$ ipython --no-banner

In [1]: import numpy as np

In [2]: np.set_printoptions(precision=2, suppress=True, linewidth=100)

In [3]: tidy = lambda a: np.round(a, 2) + 0

In [4]: F = np.load("m.npy")

In [5]: print(F)
[[-2  0  0  0  0  0  0  0  0  0  0  0  0]
 [ 0  1  0  0  0  0  0  0  0  0  0  0  0]
 [ 0  0  0  0  0  0  0  0  0  0  0  0  0]
 [ 0  0  0  0  0  0  0  0  0  0  0  0  0]
 [ 0  0  0  0  2  0  0  0  0  0  0  0  0]
 [ 0  0  0  0  0 -2  0  0  0  0  0  0  0]
 [ 0  0  0  0  0  0  0  0  0  0  0  0  0]
 [ 0  0  0  0  0  0  0  1  0  0  0  0  0]
 [ 0  0  0  0  0  0  0  0  1  0  0  0  0]
 [ 0  0  0  0  0  0  0  0  0 -1  0  0  0]
 [ 0  0  0  0  0  0  0  0  0  0  1  0  0]
 [ 0  0  0  0  0  0  0  0  0  0  0 -2  0]
 [ 0  0  0  0  0  0  0  0  0  0  0  0 -1]]

In [6]: print(np.argsort(-np.linalg.norm(F, axis=0).round(6), kind="stable")[:3])
[0 4 5]

In [7]: vals, evecs = np.linalg.eigh(F)

In [8]: print(vals.sum(), np.trace(F))
-2.0 -2

In [9]: print(np.abs(evecs[:, -1]))
[0. 0. 0. 0. 1. 0. 0. 0. 0. 0. 0. 0. 0.]

In [10]: print(np.abs(evecs[:, -1]).round(6).argmax())
4

In [11]: U, sig, Vt = np.linalg.svd(F)

In [12]: print(np.argmax(sig[:-1] / (sig[1:] + 1e-6)) + 1)
10

In [13]: M2 = U[:, :10] @ np.diag(sig[:10]) @ Vt[:10]

In [14]: print(tidy(np.linalg.norm(F - M2, 2)), sig[10])
0.0 0.0

In [15]: print(np.linalg.matrix_rank(M2))
10

In [16]: print(np.linalg.matrix_rank(F, rtol=0.05))
10

In [17]: vals, evecs = np.linalg.eigh(F)

In [18]: vec = np.array([0, 2, 0, 0, 3, 1, 2, 1, 3, 0, 0, 1, 2])

In [19]: print(vec @ F @ vec)
24

In [20]: print(np.abs(F).sum(axis=1).max(), np.abs(vals).max())
2 2.0

In [21]: K = np.load("run6.npy")

In [22]: print(K)
[[  4  -2   2   9  -5 -21 -10  16 -10   6  -1  -2   5  19   9]
 [  3 -10  -9   1  -7  14 -17   5  -5   4  -4   6  -5 -14  10]
 [  0  -1  -1  -2  -7 -25  -2  14 -16 -18  -2  -9   2  10   6]
 [-10   4  -8  -3  -3 -15 -14  -4  -4  -9  10  -2  -6  13  -6]
 [ -4   0  -4  -3  -6   4  -8  -2  -2   5   9  -4  -5   0   9]
 [  3  -7   6   8 -10   3   9   0   1   5 -15  -7  11 -12  10]
 [  5  -4   0  17   2  -2 -17  13  11  -8 -23  -1  -1  -5  -3]
 [ -9   5 -12 -11  -3 -16  -1   3  -9  11  -7 -20 -22  10   3]
 [  0  15  17   7   1  -7  -3   3   5   3  -9  -7   1  19 -15]
 [ -3   0  -4  -2   3  -9 -21  19  -5  22 -13 -12  -6   9   7]
 [-12  -5   7  -6  -1  -4  -8 -11  -3   6 -11  -6   2  15 -10]
 [ -2   1  -6  -8   0  -6  -8   8  -7  -4  -3 -24  -5   3  11]
 [  0   0   0   0   0   0   0   0   0   0   0   0   0   0   0]
 [ -2   7  -5   1   5  -9  -8   5   0  -9   7   1  -9   8   1]
 [ 18  -8  -3   0  10  11 -15  25 -15  12 -25  -3   4  -8   7]
 [ -4  12  16  10   8   2 -10   2  10  12 -10   2   1  12 -14]
 [  2  -6 -15   9  -1   2 -18  10   8  -1   0  17 -12 -11   1]
 [ -7 -12 -10  -1 -10  -6  10 -23  -4   3  -4 -15   0   2   3]
 [ 12 -23 -18   1 -11 -10   2 -12 -14  -7 -13 -20   2  10   6]
 [-15  -4   7  -2 -14   0  -4 -28   5  11 -13 -15   5  13 -13]
 [ -9   9   5 -12   5 -29 -17  16  -7 -11 -19 -31  -7  28 -17]
 [-15  -4  -3 -16 -16   2 -11 -16  -4  14 -11 -33  -2   5  -2]
 [  5   9  11 -10   4  -4  -6   6 -14  16 -19 -25   0  26  -5]
 [  8  -6   0   4   3  -4  -6   9  -7   6  -4  -4   7   8   9]
 [  4  -9 -19   7  -8  -8  -4   9  -8   0  -5   7 -16  -9  12]
 [  0   4 -23   4  -9 -12 -27  14   1 -14  17   5 -26   4  10]
 [ -3   2   3   4   4   6   6  -7  -9  19  -7   4  -5   1   7]
 [  5  -6  -6   0  -9  -9  23 -13  -5  -6  -6 -21  -3   4   9]
 [-20 -16 -14 -10 -20  -5  -4 -33  -5  11  -2 -27  -8   9   7]
 [ -6   5  -3  -3 -14 -23  -7   3 -14 -12   4  -9  -1  13  -1]]

In [23]: q, evecs = np.linalg.qr(K[:, :4])[0], np.linalg.qr(K[:, 4:])[0]

In [24]: sig = np.linalg.svd(q.T @ evecs, compute_uv=False)

In [25]: print(tidy(np.degrees(np.arccos(sig.clip(0, 1)))))
[ 0.64  9.39 21.63 30.79]

In [26]: print((sig > 0.9).sum())
3

In [27]: E = np.loadtxt("dump.csv", delimiter=",")

In [28]: print(E)
[[ 3.  2.  3.  3.  4.  3.  3.]
 [ 2.  1.  2.  2.  3.  2.  2.]
 [-1. -2. -1. -1.  0. -1. -1.]
 [ 3.  2.  3.  3.  4.  3.  3.]
 [ 4.  3.  4.  4.  5.  4.  4.]
 [ 0. -1.  0.  0.  1.  0.  0.]
 [ 2.  1.  2.  2.  3.  2.  2.]
 [ 4.  3.  4.  4.  5.  4.  4.]
 [ 1.  0.  1.  1.  2.  1.  1.]]

In [29]: blk = np.stack([E, 5 * E, E[::-1]])

In [30]: print(tidy(np.linalg.norm(blk, axis=(1, 2))))
[ 20.93 104.64  20.93]

In [31]: print(np.linalg.matrix_rank(blk.reshape(3, -1)))
2

In [32]: print(blk.shape)
(3, 9, 7)

In [33]: print((blk @ E.T).shape)
(3, 9, 9)

In [34]: U, sig, Vt = np.linalg.svd(E, full_matrices=False)

In [35]: print(tidy(Vt @ Vt.T))
[[1. 0. 0. 0. 0. 0. 0.]
 [0. 1. 0. 0. 0. 0. 0.]
 [0. 0. 1. 0. 0. 0. 0.]
 [0. 0. 0. 1. 0. 0. 0.]
 [0. 0. 0. 0. 1. 0. 0.]
 [0. 0. 0. 0. 0. 1. 0.]
 [0. 0. 0. 0. 0. 0. 1.]]

In [36]: print(tidy(np.cumsum(sig ** 2) / np.sum(sig ** 2)))
[0.98 1.   1.   1.   1.   1.   1.  ]

In [37]: print(np.allclose(U * sig @ Vt, E))
True

In [38]: print(np.abs(U[:, 0]).round(6).argmax())
4

In [39]: print((sig > 1e-8).sum())
2

In [40]: print(tidy(sig / sig[0]))
[1.   0.13 0.   0.   0.   0.   0.  ]

In [41]: print(tidy(sig))
[20.76  2.65  0.    0.    0.    0.    0.  ]

In [42]: U, sig, Vt = np.linalg.svd(E)

In [43]: print(np.argmax(sig[:-1] / (sig[1:] + 1e-6)) + 1)
2

In [44]: M2 = U[:, :2] @ np.diag(sig[:2]) @ Vt[:2]

In [45]: print(tidy(np.abs(E - M2).max()))
0.0

In [46]: print(np.linalg.matrix_rank(M2))
2

In [47]: feats = np.load("x.npy")

In [48]: print(feats)
[[0 0 0]
 [0 0 0]
 [0 0 0]
 [1 0 0]
 [0 0 0]
 [0 0 0]
 [0 0 0]
 [1 0 0]
 [1 0 0]
 [0 0 0]
 [0 0 0]
 [0 0 0]
 [3 1 2]
 [0 0 0]
 [1 0 0]
 [1 0 0]
 [0 0 0]
 [0 0 0]
 [3 1 2]
 [0 0 0]
 [3 1 2]
 [0 0 0]
 [0 0 0]
 [0 0 0]
 [3 1 2]
 [1 0 0]
 [0 0 0]
 [0 0 0]]

In [49]: r = np.linalg.matrix_rank(feats)

In [50]: print(r)
2

In [51]: N = np.linalg.svd(feats)[2][r:].T

In [52]: print([int(np.linalg.matrix_rank(feats[:i])) for i in range(1, len(feats) + 1)])
[0, 0, 0, 1, 1, 1, 1, 1, 1, 1, 1, 1, 2, 2, 2, 2, 2, 2, 2, 2, 2, 2, 2, 2, 2, 2, 2, 2]

In [53]: print(N.shape)
(3, 1)

In [54]: print([int(np.linalg.matrix_rank(feats[:, :j + 1])) for j in range(3)])
[1, 2, 2]

In [55]: print(np.linalg.matrix_rank(feats.T @ feats), np.linalg.matrix_rank(feats @ feats.T))
2 2

In [56]: print(tidy(N @ N.T))
[[ 0.   0.   0. ]
 [ 0.   0.8 -0.4]
 [ 0.  -0.4  0.2]]

In [57]: U, sig, Vt = np.linalg.svd(E)

In [58]: evecs = Vt[:(sig > 1e-8).sum()]

In [59]: rng = np.random.default_rng(1624)

In [60]: vec = E[8] + -2 * E[1] + rng.integers(2) * np.eye(7)[2]

In [61]: print(vec)
[-3. -2. -3. -3. -4. -3. -3.]

In [62]: print(np.allclose(evecs.T @ evecs @ vec, vec))
True

In [63]: print(tidy(np.diag(evecs.T @ evecs)))
[0.14 0.64 0.14 0.14 0.64 0.14 0.14]

In [64]: print(tidy(evecs.T @ evecs))
[[ 0.14  0.14  0.14  0.14  0.14  0.14  0.14]
 [ 0.14  0.64  0.14  0.14 -0.36  0.14  0.14]
 [ 0.14  0.14  0.14  0.14  0.14  0.14  0.14]
 [ 0.14  0.14  0.14  0.14  0.14  0.14  0.14]
 [ 0.14 -0.36  0.14  0.14  0.64  0.14  0.14]
 [ 0.14  0.14  0.14  0.14  0.14  0.14  0.14]
 [ 0.14  0.14  0.14  0.14  0.14  0.14  0.14]]

In [65]: feats[:, 3]
IndexError: index 3 is out of bounds for axis 1 with size 3


In [66]: print(feats.sum(axis=0))
[18  4  8]

In [67]: print(np.diff(feats, axis=0))
[[ 0  0  0]
 [ 0  0  0]
 [ 1  0  0]
 [-1  0  0]
 [ 0  0  0]
 [ 0  0  0]
 [ 1  0  0]
 [ 0  0  0]
 [-1  0  0]
 [ 0  0  0]
 [ 0  0  0]
 [ 3  1  2]
 [-3 -1 -2]
 [ 1  0  0]
 [ 0  0  0]
 [-1  0  0]
 [ 0  0  0]
 [ 3  1  2]
 [-3 -1 -2]
 [ 3  1  2]
 [-3 -1 -2]
 [ 0  0  0]
 [ 0  0  0]
 [ 3  1  2]
 [-2 -1 -2]
 [-1  0  0]
 [ 0  0  0]]

In [68]: np.zeros(28, 3)
TypeError: Cannot interpret '3' as a data type


In [69]: print(np.linalg.matrix_rank(feats))
2

In [70]: print(feats - feats[0])
[[0 0 0]
 [0 0 0]
 [0 0 0]
 [1 0 0]
 [0 0 0]
 [0 0 0]
 [0 0 0]
 [1 0 0]
 [1 0 0]
 [0 0 0]
 [0 0 0]
 [0 0 0]
 [3 1 2]
 [0 0 0]
 [1 0 0]
 [1 0 0]
 [0 0 0]
 [0 0 0]
 [3 1 2]
 [0 0 0]
 [3 1 2]
 [0 0 0]
 [0 0 0]
 [0 0 0]
 [3 1 2]
 [1 0 0]
 [0 0 0]
 [0 0 0]]

In [71]: print(np.count_nonzero(feats))
18

In [72]: print(feats.sum(axis=1))
[0 0 0 1 0 0 0 1 1 0 0 0 6 0 1 1 0 0 6 0 6 0 0 0 6 1 0 0]

In [73]: print(feats.shape)
(28, 3)

In [74]: feats @ feats
ValueError: matmul: Input operand 1 has a mismatch in its core dimension 0, with gufunc signature (n?,k),(k,m?)->(n?,m?) (size 28 is different from 3)


In [75]: cov = feats.T @ feats

In [76]: print((feats @ feats.T).shape)
(28, 28)

In [77]: print(np.linalg.matrix_rank(cov))
2

In [78]: print(tidy(np.linalg.eigvalsh(cov)[::-1]))
[60.  2.  0.]

In [79]: th = np.deg2rad(15)

In [80]: arr = np.eye(15)

In [81]: arr[np.ix_([13, 7], [13, 7])] = [[np.cos(th), -np.sin(th)], [np.sin(th), np.cos(th)]]

In [82]: print(tidy(arr))
[[ 1.    0.    0.    0.    0.    0.    0.    0.    0.    0.    0.    0.    0.    0.    0.  ]
 [ 0.    1.    0.    0.    0.    0.    0.    0.    0.    0.    0.    0.    0.    0.    0.  ]
 [ 0.    0.    1.    0.    0.    0.    0.    0.    0.    0.    0.    0.    0.    0.    0.  ]
 [ 0.    0.    0.    1.    0.    0.    0.    0.    0.    0.    0.    0.    0.    0.    0.  ]
 [ 0.    0.    0.    0.    1.    0.    0.    0.    0.    0.    0.    0.    0.    0.    0.  ]
 [ 0.    0.    0.    0.    0.    1.    0.    0.    0.    0.    0.    0.    0.    0.    0.  ]
 [ 0.    0.    0.    0.    0.    0.    1.    0.    0.    0.    0.    0.    0.    0.    0.  ]
 [ 0.    0.    0.    0.    0.    0.    0.    0.97  0.    0.    0.    0.    0.    0.26  0.  ]
 [ 0.    0.    0.    0.    0.    0.    0.    0.    1.    0.    0.    0.    0.    0.    0.  ]
 [ 0.    0.    0.    0.    0.    0.    0.    0.    0.    1.    0.    0.    0.    0.    0.  ]
 [ 0.    0.    0.    0.    0.    0.    0.    0.    0.    0.    1.    0.    0.    0.    0.  ]
 [ 0.    0.    0.    0.    0.    0.    0.    0.    0.    0.    0.    1.    0.    0.    0.  ]
 [ 0.    0.    0.    0.    0.    0.    0.    0.    0.    0.    0.    0.    1.    0.    0.  ]
 [ 0.    0.    0.    0.    0.    0.    0.   -0.26  0.    0.    0.    0.    0.    0.97  0.  ]
 [ 0.    0.    0.    0.    0.    0.    0.    0.    0.    0.    0.    0.    0.    0.    1.  ]]

In [83]: blk = np.stack([arr, 5 * arr, arr[::-1]])

In [84]: print((blk @ arr.T).shape)
(3, 15, 15)

In [85]: print(np.linalg.matrix_rank(blk))
[15 15 15]

In [86]: print(np.einsum("bij,cij->bc", blk, blk))
[[ 15.  75.   1.]
 [ 75. 375.   5.]
 [  1.   5.  15.]]

In [87]: print(tidy(np.linalg.det(arr)))
1.0

In [88]: print(tidy(np.sort(np.linalg.eigvals(arr).real)))
[0.97 0.97 1.   1.   1.   1.   1.   1.   1.   1.   1.   1.   1.   1.   1.  ]

In [89]: U, sig, Vt = np.linalg.svd(feats)

In [90]: evecs = Vt[:(sig > 1e-8).sum()]

In [91]: vec = feats[25] + 5 * feats[4] + rng.integers(2) * np.eye(3)[1]

In [92]: print(vec)
[1. 0. 0.]

In [93]: print(tidy(np.linalg.norm(vec - evecs.T @ evecs @ vec)))
0.0

In [94]: print(tidy(evecs.T @ evecs))
[[1.  0.  0. ]
 [0.  0.2 0.4]
 [0.  0.4 0.8]]

In [95]: vec = np.array([2, 0, 0, -1, 1, -1, 0, -2, 2, -1, 1, -1, 0, 1, 0])

In [96]: rhs = arr @ vec

In [97]: b, lr = np.zeros(15), 1 / np.linalg.norm(arr, 2) ** 2

In [98]: for i in range(5):
    ...:     b -= lr * arr.T @ (arr @ b - rhs)
    ...:     if i % 1 == 0: print(i, round(np.linalg.norm(arr @ b - rhs), 2))
    ...: 
0 0.0
1 0.0
2 0.0
3 0.0
4 0.0

In [99]: print(tidy(b))
[ 2.  0.  0. -1.  1. -1.  0. -2.  2. -1.  1. -1.  0.  1.  0.]

In [100]: M2 = arr / np.sqrt((arr ** 2).mean(axis=1, keepdims=True))

In [101]: print(np.linalg.matrix_rank(M2) == np.linalg.matrix_rank(arr))
True

In [102]: print(tidy(M2[1]))
[0.   3.87 0.   0.   0.   0.   0.   0.   0.   0.   0.   0.   0.   0.   0.  ]

In [103]: print(np.linalg.matrix_rank(arr - arr.mean(axis=1, keepdims=True)))
14

In [104]: W0 = np.load("case15.npy")

In [105]: print(W0)
[[ 1.  0.  1.  0. -1. -2. -1. -1.  1.  1.  1.  1.  1. -2.]
 [ 0.  3. -3. -3. -1.  1.  3. -2. -1. -3.  2. -3.  1.  2.]
 [ 0.  1.  2. -1. -3.  0. -3. -1.  0.  3.  0.  1. -2.  3.]
 [ 0.  2.  1.  1.  3.  3.  3.  0. -3.  1.  1.  1. -1. -1.]
 [ 0. -1. -3.  1.  3.  1.  2. -2. -2. -1.  1. -2.  3. -2.]
 [ 0.  1. -2. -2. -1. -3.  1.  1.  3.  3. -2.  1.  1.  3.]
 [ 0.  1.  1. -2. -2. -2.  2. -2.  0. -2.  2. -2.  3. -3.]
 [ 0.  2.  3. -2. -2.  0. -3.  1.  2. -2. -2. -2.  3.  3.]
 [ 0.  1. -1.  1.  2.  3.  0. -3.  3.  1.  2. -1. -1. -3.]
 [ 0. -3.  0. -1. -2.  2.  0. -3.  3. -2.  3. -3.  1.  2.]
 [ 0.  0. -1. -3.  1.  1. -3.  3.  2.  3.  2.  3. -2.  1.]
 [ 0.  3. -2. -1.  2. -2. -2. -2. -1.  3.  2.  2. -3. -1.]
 [ 0.  2.  3. -2. -1.  3.  3.  3.  0.  1. -2. -1.  1.  2.]
 [ 0.  0. -3.  1. -2. -1.  3.  1.  0. -1.  2.  0. -3.  2.]]

In [106]: labels = rng.permutation(14)

In [107]: print(labels)
[ 4  3 10 11  0  5  8 12  7  2 13  6  9  1]

In [108]: M2 = W0[labels][:, labels]

In [109]: print(np.allclose(M2, W0))
False

In [110]: print(tidy(np.sort(np.abs(np.linalg.eigvals(M2)))))
[1.   1.82 1.82 3.74 3.74 5.21 5.21 5.9  5.9  6.01 6.01 6.31 7.83 7.83]
